$ python3 -q
>>> import numpy as np
>>> from numpy import linalg as LA
>>> np.set_printoptions(precision=4, suppress=True, linewidth=200, sign=" ")
>>> def rnd(a):
...     return np.round(a, 4) + 0
... 
>>> E = np.load("run17.npy")
>>> E
array([[ -3,   9,   5,  -1,  -6],
       [  2,   9,   3,   1, -15],
       [ -7,  12,   8,   0, -19],
       [  1,  18,   2,   8, -20],
       [  6,  19,   9,   9, -23],
       [  1,  11,   8,  10, -15],
       [  7,   9,  14,  18, -17],
       [ 11,  10,  23,  23, -11],
       [  8,   2,  26,  27, -15],
       [  5,   3,  23,  35, -21],
       [  2,  12,  30,  36, -24],
       [  0,  15,  27,  28, -30],
       [ -4,  23,  20,  31, -30],
       [ -4,  23,  11,  38, -24],
       [ -8,  16,  10,  31, -21],
       [ -9,  22,   8,  28, -23],
       [ -8,  22,   8,  27, -32],
       [  1,  30,   8,  31, -36],
       [ 10,  22,   2,  33, -42],
       [  2,  22,  -6,  37, -39],
       [ -1,  31,  -7,  33, -30],
       [  6,  28, -13,  39, -31],
       [ 14,  19,  -8,  36, -39],
       [ 12,  18, -10,  30, -47],
       [  5,  14,  -2,  33, -56]])
>>> Z = E[[13, 7]].astype(float)
>>> for _ in range(6):
...     labels = LA.norm(E[:, None] - Z, axis=-1).argmin(axis=1)
...     Z = np.array([E[labels == j].mean(axis=0) for j in range(2)])
... 
>>> labels
array([ 1,  1,  1,  1,  1,  1,  1,  1,  1,  1,  1,  1,  0,  0,  0,  0,  0,  0,  0,  0,  0,  0,  0,  0,  0])
>>> rnd(Z[1] - Z[0])
array([  1.5192, -11.5577,  13.2179, -16.6795,  16.6154])
>>> rnd(Z)
array([[  1.2308,  22.3077,   1.6154,  32.8462, -34.6154],
       [  2.75  ,  10.75  ,  14.8333,  16.1667, -18.    ]])
>>> O, evecs = LA.qr(E[:, :3])[0], LA.qr(E[:, 3:])[0]
>>> sv = LA.svd(O.T @ evecs, compute_uv=False)
>>> (sv > 0.9).sum()
np.int64(1)
>>> rnd(sv)
array([ 0.9532,  0.4049])
>>> arr = np.loadtxt("case13.csv", delimiter=",")
>>> arr
array([[ 0.7, -1.2,  0.2,  0.8,  1.3, -2. ],
       [ 0.7,  2.1,  1.2, -1.1, -0.3, -0.8],
       [ 0. ,  1. ,  1.4, -0.8,  1.8,  1.4],
       [-1.5,  0.6,  0.2, -0.8,  0.3,  0.4],
       [-1.1, -1.8, -0.6,  1.5,  0.7,  0.9],
       [ 1.1, -0.3,  1.1,  0.3, -1.9,  0.1],
       [-0.2, -1.8, -0.8,  1.3,  0.4, -0.7],
       [ 0.1,  0.7,  1.3, -0.5, -0.3, -0.8],
       [-0.3,  1.4, -0.7,  0.4,  0.5,  0.3],
       [ 6. , -1.5, -4. , -6.5,  7. ,  0.5],
       [-0.3, -0.5,  0.6, -0.6,  0.4,  0.4],
       [-1.3, -1. ,  1.7, -1.8,  0. , -0.4],
       [-0.3,  2.2,  1.1, -1.9, -0.5, -0.3],
       [ 0.6, -0.5, -0.8, -0.2, -0.4, -0.5],
       [ 1. , -1.7, -0.4,  1. ,  1.3,  0.9],
       [ 1.2,  0.8,  1.1,  0.4,  0.3,  0.1],
       [ 0.3, -0.3,  1. , -0.4,  0.3,  1.2],
       [-0.4, -0.1,  0.3,  0.2, -0.6, -0.5],
       [-0.9, -0.1,  0. ,  0.8, -0.6,  1. ],
       [ 0.8, -2.4, -1.2, -2.9, -0.3,  0.9],
       [-0.6, -1.3, -0.7,  1.3,  1.1, -0.6],
       [-0.3,  0.3, -0.5, -0.7,  1.7, -0.7],
       [ 1.1, -0.1,  0.2, -0.1,  0.4, -0.1],
       [-0.5,  0. , -0.5, -2.3, -0.3,  2.6],
       [ 0.2,  0.1,  1.4, -0.8, -0.7,  1.1],
       [ 0.9,  0.2, -1.1,  1.5,  0.2, -1.5],
       [-1.5, -0.1,  0.5,  0. ,  0.8,  1.5],
       [ 0.7,  0.3, -0.8,  0.8,  2.1,  0.9],
       [-0.3,  0.6,  1.3, -0.9,  0.4,  0.5],
       [-0.5, -1.9, -1.2,  2.1, -0.7,  0.8],
       [ 0.9,  0.5, -0.2,  0.6,  1.4, -0.9],
       [-1.1, -0.9,  0.9, -0.7,  1.6, -0.7],
       [ 1.3, -1.8,  0.3,  0.4, -0.5,  0.8]])
>>> d = LA.norm(E[:, None] - E[None], axis=-1)
>>> d.mean(axis=1).argmax()
np.int64(0)
>>> d[21].round(6).argsort(kind="stable")[:4]
array([ 21,  20,  19,  22])
>>> LA.matrix_rank(d ** 2)
np.int64(7)
